>>> import numpy as np
>>> import numpy.linalg as la
>>> np.set_printoptions(precision=3, suppress=True, linewidth=160, floatmode="fixed")
>>> J = np.load("test4.npy")
>>> J
array([[  1.172, -11.360, -15.285],
       [  2.354, -10.595, -14.504],
       [  2.876, -10.870, -16.816],
       [ 10.205, -10.730,   8.319],
       [  8.293, -10.963,   8.095],
       [  9.946, -10.388,   6.810],
       [  8.385, -10.550,   9.178],
       [  9.288, -11.979,   7.072],
       [ 10.182, -11.184,   7.656],
       [  8.838,  -9.215,   6.420],
       [  4.617, -10.408, -13.824],
       [  0.767, -10.279, -15.052]])
>>> Ac = (J - J.mean(axis=0)) / J.std(axis=0)
>>> Ac.std(axis=0)
array([1.000, 1.000, 1.000])
>>> np.argwhere(np.abs(Ac) > 2)
array([[9, 1]])
>>> c = la.lstsq(np.delete(Ac, 1, axis=1), Ac[:, 1])[0]
>>> np.abs(c).argmax()
np.int64(1)
>>> print(c)
[ 0.003 -0.017]
>>> rng = np.random.default_rng(23)
>>> out = J + rng.integers(-2, 3, (12, 2)) @ rng.integers(-2, 3, (2, 3))
>>> out
array([[  1.172,  -9.360, -12.285],
       [  2.354, -12.595, -15.504],
       [  2.876,  -4.870, -12.816],
       [ 10.205,  -8.730,   8.319],
       [  8.293,  -8.963,  11.095],
       [  9.946, -16.388,   2.810],
       [  8.385,  -8.550,  10.178],
       [  9.288,  -7.979,  10.072],
       [ 10.182,  -9.184,  10.656],
       [  8.838, -11.215,   4.420],
       [  4.617, -12.408, -15.824],
       [  0.767, -10.279, -16.052]])
>>> la.svd(out - J, compute_uv=False)
array([13.849,  2.682,  0.000])
>>> la.matrix_rank(out - J, tol=1e-8)
np.int64(2)
>>> np.abs(out - J).sum(axis=1)
array([ 5.000,  3.000, 10.000,  2.000,  5.000, 10.000,  3.000,  7.000,  5.000,  4.000,  4.000,  1.000])
>>> A = np.load("a.npy")
>>> A
array([[0, 2, 0, 2],
       [1, 2, 0, 1],
       [0, 2, 0, 2]])
>>> np.argsort(-la.norm(A, axis=0).round(6), kind="stable")[:3]
array([1, 3, 0])
>>> x0 = np.array([2, 0, 0, -1])
>>> A @ x0
array([-2,  1, -2])
>>> print(A @ np.eye(4)[0])
[0.000 1.000 0.000]
>>> (A * x0).sum(axis=1)
array([-2,  1, -2])
>>> np.einsum("ij,j->i", A, x0)
array([-2,  1, -2])
>>> U, sv, vt = la.svd(A)
>>> vecs = vt[:(sv > 1e-8).sum()]
>>> x0 = A[0] + -3 * A[2] + rng.integers(2) * np.eye(4)[1]
>>> x0
array([ 0.000, -4.000,  0.000, -4.000])
>>> np.diag(vecs.T @ vecs)
array([0.667, 0.667, 0.000, 0.667])
>>> print(round(float(la.norm(x0 - vecs.T @ vecs @ x0)), 3))
0.0
>>> print(vecs.T @ vecs)
[[ 0.667  0.333  0.000 -0.333]
 [ 0.333  0.667  0.000  0.333]
 [ 0.000  0.000  0.000  0.000]
 [-0.333  0.333  0.000  0.667]]
>>> data = np.load("case19.npy")
>>> print(data)
[[ 3.000  3.000  1.000  0.000]
 [ 0.000  0.000  3.000  0.000]
 [ 0.000  2.000  0.000  0.000]
 [ 0.000  0.000  0.000 -3.000]]
>>> u, r1 = data[0], data[3]
>>> u @ u
np.float64(19.0)
>>> p = (u @ r1) / (u @ u) * u
>>> (r1 - p) @ u
np.float64(0.0)
>>> print(round(la.norm(u + r1) ** 2 + la.norm(u - r1) ** 2, 3))
56.0
>>> la.matrix_rank(np.outer(u, r1))
np.int64(1)
>>> proj = np.triu(np.array([[2, 2, 3, 0], [2, 0, 2, 3], [0, 3, 2, 3], [3, 0, 3, 0]]), 1) + np.eye(4)
>>> out = proj @ data @ la.inv(proj)
>>> np.trace(out), np.trace(data)
(np.float64(0.0), np.float64(0.0))
>>> np.round(np.poly(out), 3) + 0
array([  1.000,   0.000, -15.000,   0.000,  54.000])
>>> proj @ data - data @ proj
array([[  0.000,   0.000,  -9.000, -12.000],
       [  0.000,   4.000,   0.000, -18.000],
       [  0.000,   0.000,  -4.000, -15.000],
       [  0.000,   0.000,   0.000,   0.000]])
>>> la.matrix_rank(out)
np.int64(4)
>>> x0 = np.array([0, 0, 1, 0])
>>> rhs = data @ x0
>>> rhs
array([1.000, 3.000, 0.000, 0.000])
>>> la.solve(data, data[:, 0])
array([ 1.000,  0.000,  0.000, -0.000])
>>> la.solve(data, rhs + data[:, 1])
array([ 0.000,  1.000,  1.000, -0.000])
>>> E = np.load("m.npy")
>>> E
array([[2, 0, 0],
       [2, 1, 0],
       [1, 1, 1]])
>>> U, sv = la.svd(E)
Traceback (most recent call last):
  File "<python-input-53>", line 1, in <module>
    U, sv = la.svd(E)
    ^^^^^
ValueError: too many values to unpack (expected 2)
>>> U, sv, vt = la.svd(E, full_matrices=False)
>>> np.round(vt @ vt.T, 3) + 0
array([[1.000, 0.000, 0.000],
       [0.000, 1.000, 0.000],
       [0.000, 0.000, 1.000]])
>>> np.abs(U[:, 0]).round(6).argmax()
np.int64(1)
>>> np.allclose(U * sv @ vt, E)
True
>>> round(np.sqrt((sv ** 2).sum()), 3), round(la.norm(E), 3)
(np.float64(3.464), np.float64(3.464))
>>> print(np.cumsum(sv ** 2) / np.sum(sv ** 2))
[0.857 0.978 1.000]
>>> proj = np.triu(np.array([[9, 2, 7], [8, 0, 8], [4, 6, 4]]), 1) + np.eye(3)
>>> out = proj @ E @ la.inv(proj)
>>> la.matrix_rank(out)
np.int64(3)
>>> round(float(la.det(out)), 3)
2.0
>>> proj @ E - E @ proj
array([[ 11.000,   5.000,  -7.000],
       [  8.000,   4.000, -14.000],
       [  0.000,  -2.000, -15.000]])
>>> np.trace(out), np.trace(E)
(np.float64(4.0), np.int64(4))
>>> np.poly(out)
array([ 1.000, -4.000,  5.000, -2.000])
>>> ev, vecs = la.eig(E)
>>> np.sort(la.eigvals(E.T))
array([1.000, 1.000, 2.000])
>>> np.sort(la.eigvals(la.inv(E)))
array([0.500, 1.000, 1.000])
>>> G = np.cov(J, rowvar=False)
>>> np.median(J, axis=0)
array([  8.339, -10.663,   6.615])
>>> G
array([[ 14.018,  -0.034,  41.990],
       [ -0.034,   0.455,  -0.115],
       [ 41.990,  -0.115, 138.141]])
>>> G.shape
(3, 3)
>>> np.polyfit(J[:, 1], J[:, 2], 1)
array([-0.253, -4.536])
>>> la.eigvalsh(G)[::-1]
array([151.011,   1.147,   0.455])
>>> U, sv, vt = la.svd(G)
>>> np.argmax(sv[:-1] / (sv[1:] + 1e-6)) + 1
np.int64(1)
>>> out = U[:, :1] @ np.diag(sv[:1]) @ vt[:1]
>>> round(np.abs(G - out).max(), 3)
np.float64(1.049)
>>> print(la.matrix_rank(G, rtol=0.05))
1
>>> round(float(la.norm(G - out, 2)), 3), round(float(sv[1]), 3)
(1.147, 1.147)
>>> out.round(3) + 0
array([[ 12.969,  -0.035,  42.311],
       [ -0.035,   0.000,  -0.115],
       [ 42.311,  -0.115, 138.042]])
>>> feats = np.load("w.npy")
>>> feats
array([[-0.768,  0.276, -1.139],
       [-1.010, -0.357, -1.130],
       [-0.671, -0.312, -1.515],
       [-1.017,  0.672, -1.377],
       [-0.916, -0.035, -1.164],
       [-1.382, -0.227, -0.904],
       [-0.930,  0.285, -1.279],
       [-1.183,  0.172, -1.068],
       [ 0.873,  1.906,  1.953],
       [ 0.761,  2.496,  2.601],
       [ 1.116,  2.262,  2.327],
       [ 0.955,  2.139,  1.978],
       [ 0.462,  1.667,  1.843],
       [ 1.276,  2.178,  1.662],
       [ 1.078,  2.221,  1.961],
       [ 0.457,  2.000,  1.881],
       [-1.195,  2.819,  2.598],
       [-0.994,  2.886,  3.121],
       [-0.591,  3.149,  2.942],
       [-1.034,  3.069,  3.120],
       [-0.651,  2.714,  2.638],
       [-1.297,  2.423,  3.067],
       [-1.011,  2.720,  2.551],
       [-0.914,  3.049,  3.066]])
>>> Ac = feats - feats.mean(axis=0)
>>> vecs = la.svd(Ac)[2][:1]
>>> out = Ac - Ac @ vecs.T @ vecs
>>> round(la.norm(out) / la.norm(Ac), 3)
np.float64(0.38)
>>> (Ac @ vecs.T).std(axis=0)
array([2.155])
>>> x0 = np.array([5, 2, 2])
>>> a = np.maximum(feats @ x0, 0)
>>> feats * (a > 1e-9)[:, None]
array([[-0.000,  0.000, -0.000],
       [-0.000, -0.000, -0.000],
       [-0.000, -0.000, -0.000],
       [-0.000,  0.000, -0.000],
       [-0.000, -0.000, -0.000],
       [-0.000, -0.000, -0.000],
       [-0.000,  0.000, -0.000],
       [-0.000,  0.000, -0.000],
       [ 0.873,  1.906,  1.953],
       [ 0.761,  2.496,  2.601],
       [ 1.116,  2.262,  2.327],
       [ 0.955,  2.139,  1.978],
       [ 0.462,  1.667,  1.843],
       [ 1.276,  2.178,  1.662],
       [ 1.078,  2.221,  1.961],
       [ 0.457,  2.000,  1.881],
       [-1.195,  2.819,  2.598],
       [-0.994,  2.886,  3.121],
       [-0.591,  3.149,  2.942],
       [-1.034,  3.069,  3.120],
       [-0.651,  2.714,  2.638],
       [-1.297,  2.423,  3.067],
       [-1.011,  2.720,  2.551],
       [-0.914,  3.049,  3.066]])
>>> np.flatnonzero(a > 1e-9)
array([ 8,  9, 10, 11, 12, 13, 14, 15, 16, 17, 18, 19, 20, 21, 22, 23])
